$ python3 -q
>>> import numpy as np
>>> from numpy import linalg as LA
>>> np.set_printoptions(precision=2, suppress=True, linewidth=140)
>>> def tidy(a):
...     return np.round(a, 2) + 0
... 
>>> A2 = np.array([[3, 3], [0, 1], [3, 3]])
>>> basis = np.array([[-2, -3, 1, -1, 3], [0, 0, -2, -2, -2]])
>>> A = A2 @ basis
>>> A
array([[-6, -9, -3, -9,  3],
       [ 0,  0, -2, -2, -2],
       [-6, -9, -3, -9,  3]])
>>> A2 = np.array([[2, 1, -2], [-1, -1, 1]])
>>> basis = np.kron(A2, A)
>>> tidy(LA.norm(basis, 2)), tidy(LA.norm(A2, 2) * LA.norm(A, 2))
(np.float64(71.62), np.float64(71.62))
>>> Uu, sv, VT = LA.svd(A)
>>> tidy(sv)
array([20.82,  3.23,  0.  ])
>>> A2 = Uu[:, :2] @ np.diag(sv[:2]) @ VT[:2]
>>> tidy(LA.norm(A - A2) / LA.norm(A))
np.float64(0.0)
>>> LA.matrix_rank(A, rtol=0.05)
np.int64(2)
>>> tidy(LA.norm(A - A2, 2)), tidy(sv[2])
(np.float64(0.0), np.float64(0.0))
>>> tidy(A2)
array([[-6., -9., -3., -9.,  3.],
       [ 0.,  0., -2., -2., -2.],
       [-6., -9., -3., -9.,  3.]])
>>> print(tidy(np.abs(A - A2).max()))
0.0
>>> LA.matrix_rank(A2)
np.int64(2)
>>> C2 = A.T @ A
>>> np.allclose(C2, C2.T)
True
>>> C2
array([[ 72, 108,  36, 108, -36],
       [108, 162,  54, 162, -54],
       [ 36,  54,  22,  58, -14],
       [108, 162,  58, 166, -50],
       [-36, -54, -14, -50,  22]])
>>> Uu, sv, VT = LA.svd(A)
>>> V = VT[:(sv > 1e-8).sum()]
>>> rng = np.random.default_rng(195)
>>> x0 = A[2] + 2 * A[0] + rng.integers(2) * np.eye(5)[0]
>>> print(x0)
[-18. -27.  -9. -27.   9.]
>>> print(LA.matrix_rank(np.vstack([A, x0])))
2
>>> tidy(LA.norm(x0 - V.T @ V @ x0))
np.float64(0.0)
>>> print(tidy(np.diag(V.T @ V)))
[0.19 0.43 0.33 0.52 0.52]
>>> z = rng.integers(0, 2, 5)
>>> X = (z[:, None] == z) * -1 + np.eye(5)
>>> X
array([[ 0., -1., -1., -1.,  0.],
       [-1.,  0., -1., -1.,  0.],
       [-1., -1.,  0., -1.,  0.],
       [-1., -1., -1.,  0.,  0.],
       [ 0.,  0.,  0.,  0.,  0.]])
>>> Uu, sv, VT = LA.svd(X)
>>> V = VT[:(sv > 1e-8).sum()]
>>> x0 = X[3] + 3 * X[0] + rng.integers(2) * np.eye(5)[3]
>>> x0
array([-1., -4., -4., -3.,  0.])
>>> np.allclose(V.T @ V @ x0, x0)
True
>>> print(tidy(LA.norm(x0 - V.T @ V @ x0)))
0.0
>>> X @ X
array([[3., 2., 2., 2., 0.],
       [2., 3., 2., 2., 0.],
       [2., 2., 3., 2., 0.],
       [2., 2., 2., 3., 0.],
       [0., 0., 0., 0., 0.]])
>>> tidy(np.abs(LA.eigvals(X)).max())
np.float64(3.0)
>>> print(tidy(LA.det(X)))
0.0
>>> LA.matrix_rank(X, rtol=0.1)
np.int64(4)
>>> [round(float(x), 2) for x in LA.svd(X, compute_uv=False)[:3]]
[3.0, 1.0, 1.0]
>>> rk = LA.matrix_rank(X)
>>> rk
np.int64(4)
>>> N = LA.svd(X)[2][rk:].T
>>> LA.matrix_rank(X.T @ X), LA.matrix_rank(X @ X.T)
(np.int64(4), np.int64(4))
>>> [int(LA.matrix_rank(X[:i])) for i in range(1, len(X) + 1)]
[1, 2, 3, 4, 4]
>>> [int(LA.matrix_rank(np.delete(X, i, axis=0))) for i in range(5)]
[3, 3, 3, 3, 4]
>>> A2 = np.array([[2, 2], [-1, -2]])
>>> basis = np.array([[1, 0, 1], [0, 2, -3], [0, -1, 2]])
>>> arr = np.kron(A2, basis)
>>> arr
array([[ 2,  0,  2,  2,  0,  2],
       [ 0,  4, -6,  0,  4, -6],
       [ 0, -2,  4,  0, -2,  4],
       [-1,  0, -1, -2,  0, -2],
       [ 0, -2,  3,  0, -4,  6],
       [ 0,  1, -2,  0,  2, -4]])
>>> f = np.array([4, 0, 4, 2, 0, 3])
>>> A2 = arr + np.outer(f, np.eye(6)[2])
>>> tidy(LA.det(A2) / LA.det(arr)), tidy(1 + LA.solve(arr, f)[2])
(np.float64(15.0), np.float64(15.0))
>>> LA.matrix_rank(LA.inv(A2) - LA.inv(arr), tol=1e-8)
np.int64(1)
>>> z = rng.permutation(6)
>>> A2 = arr[:, z] * rng.choice([-1, 1], 6)
>>> print(A2)
[[-2  2  2 -2  0  0]
 [ 0  0 -6  6  4 -4]
 [ 0  0  4 -4 -2  2]
 [ 1 -2 -2  1  0  0]
 [ 0  0  6 -3 -4  2]
 [ 0  0 -4  2  2 -1]]
>>> Uu, _, VT = LA.svd(arr.T @ A2)
>>> tidy(Uu @ VT)
array([[-1.,  0.,  0.,  0.,  0.,  0.],
       [ 0.,  0.,  0.,  0.,  0., -1.],
       [ 0.,  0.,  0., -1.,  0.,  0.],
       [ 0.,  1.,  0.,  0.,  0.,  0.],
       [ 0.,  0.,  0.,  0.,  1.,  0.],
       [ 0.,  0.,  1.,  0.,  0.,  0.]])
>>> z
array([0, 3, 5, 2, 4, 1])
>>> tidy(LA.lstsq(arr, A2)[0])
array([[-1.,  0.,  0.,  0.,  0.,  0.],
       [ 0.,  0.,  0.,  0.,  0., -1.],
       [ 0.,  0.,  0., -1.,  0.,  0.],
       [ 0.,  1.,  0.,  0.,  0.,  0.],
       [ 0.,  0.,  0.,  0.,  1.,  0.],
       [ 0.,  0.,  1.,  0.,  0.,  0.]])
>>> m1 = np.load("m.npy")
>>> tidy(m1)
array([[ 0.54, -0.16,  0.47],
       [-0.16,  0.05, -0.14],
       [ 0.47, -0.14,  0.42]])
>>> # rank 1
>>> Uu, sv, VT = LA.svd(m1)
>>> V = VT[:(sv > 1e-8).sum()]
>>> x0 = m1[2] + 2 * m1[1] + rng.integers(2) * np.eye(3)[0]
>>> tidy(x0)
array([ 1.16, -0.05,  0.14])
>>> print(np.allclose(V.T @ V @ x0, x0))
False
>>> tidy(LA.norm(x0 - V.T @ V @ x0))
np.float64(0.68)
